In [1]: import numpy as np

In [2]: np.set_printoptions(precision=2, suppress=True, linewidth=100)

In [3]: def tidy(a):
   ...:     return np.round(a, 2) + 0
   ...: 

In [4]: W0 = np.maximum(np.array([[1, 0],
   ...:     [-1, 2],
   ...:     [1, -1],
   ...:     [-1, -1],
   ...:     [1, 0],
   ...:     [0, -2],
   ...:     [-1, 0],
   ...:     [0, 0],
   ...:     [-1, 2],
   ...:     [-3, 0],
   ...:     [0, -3],
   ...:     [1, -1],
   ...:     [0, 2],
   ...:     [1, -2],
   ...:     [-2, 0],
   ...:     [0, 1],
   ...:     [-1, 1]]) @ np.array([[1, 0, 0], [2, -2, 1]]) + np.array([-2, 2, 2]), 0)

In [5]: W0
Out[5]: 
array([[0, 2, 2],
       [1, 0, 4],
       [0, 4, 1],
       [0, 4, 1],
       [0, 2, 2],
       [0, 6, 0],
       [0, 2, 2],
       [0, 2, 2],
       [1, 0, 4],
       [0, 2, 2],
       [0, 8, 0],
       [0, 4, 1],
       [2, 0, 4],
       [0, 6, 0],
       [0, 2, 2],
       [0, 0, 3],
       [0, 0, 3]])

In [6]: # rows 2 and 3 are equal

In [7]: other = np.c_[W0[:, :2] @ np.array([[-8, -9], [7, 9]]), np.array([-5, 7, 3, 2, -5, -6, -3, 5, 6, 4, -8, 9, 6, -2, 2, -5, -4])]

In [8]: other
Out[8]: 
array([[ 14,  18,  -5],
       [ -8,  -9,   7],
       [ 28,  36,   3],
       [ 28,  36,   2],
       [ 14,  18,  -5],
       [ 42,  54,  -6],
       [ 14,  18,  -3],
       [ 14,  18,   5],
       [ -8,  -9,   6],
       [ 14,  18,   4],
       [ 56,  72,  -8],
       [ 28,  36,   9],
       [-16, -18,   6],
       [ 42,  54,  -2],
       [ 14,  18,   2],
       [  0,   0,  -5],
       [  0,   0,  -4]])

In [9]: tidy(np.linalg.norm(other - W0 @ np.linalg.lstsq(W0, other)[0], axis=0))
Out[9]: array([ 0. ,  0. , 18.5])

In [10]: tidy(np.linalg.norm(np.linalg.qr(W0)[0].T @ other, axis=0) ** 2 / ((other ** 2).sum(axis=0) + 1e-12))
Out[10]: array([1.  , 1.  , 0.26])

In [11]: tidy(np.linalg.lstsq(W0, other[:, 0])[0])
Out[11]: array([-8.,  7.,  0.])

In [12]: np.linalg.matrix_rank(np.c_[W0, other])
Out[12]: np.int64(4)

In [13]: vec = np.array([-5, -3, 3])

In [14]: y = other @ vec

In [15]: tidy(np.linalg.pinv(other) @ other)
Out[15]: 
array([[1., 0., 0.],
       [0., 1., 0.],
       [0., 0., 1.]])

In [16]: tidy(np.linalg.solve(other.T @ other, other.T @ y))
Out[16]: array([-5., -3.,  3.])

In [17]: rng = np.random.default_rng(46178)

In [18]: y = y + 0.1 * rng.normal(size=17)

In [19]: tidy(y)
Out[19]: 
array([-138.97,   88.07, -238.99, -241.87, -138.84, -390.02, -132.92, -109.06,   85.01, -112.04,
       -519.89, -221.02,  151.89, -378.06, -117.8 ,  -14.93,  -11.87])

In [20]: b, *_ = np.linalg.lstsq(other, y)

In [21]: tidy(other.T @ (y - other @ b))
Out[21]: array([0., 0., 0.])

In [22]: [round(float(np.linalg.norm(np.linalg.solve(other.T @ other + lam * np.eye(3), other.T @ y))), 2) for lam in (0, 1, 10, 100)]
Out[22]: [6.56, 6.42, 6.23, 6.0]
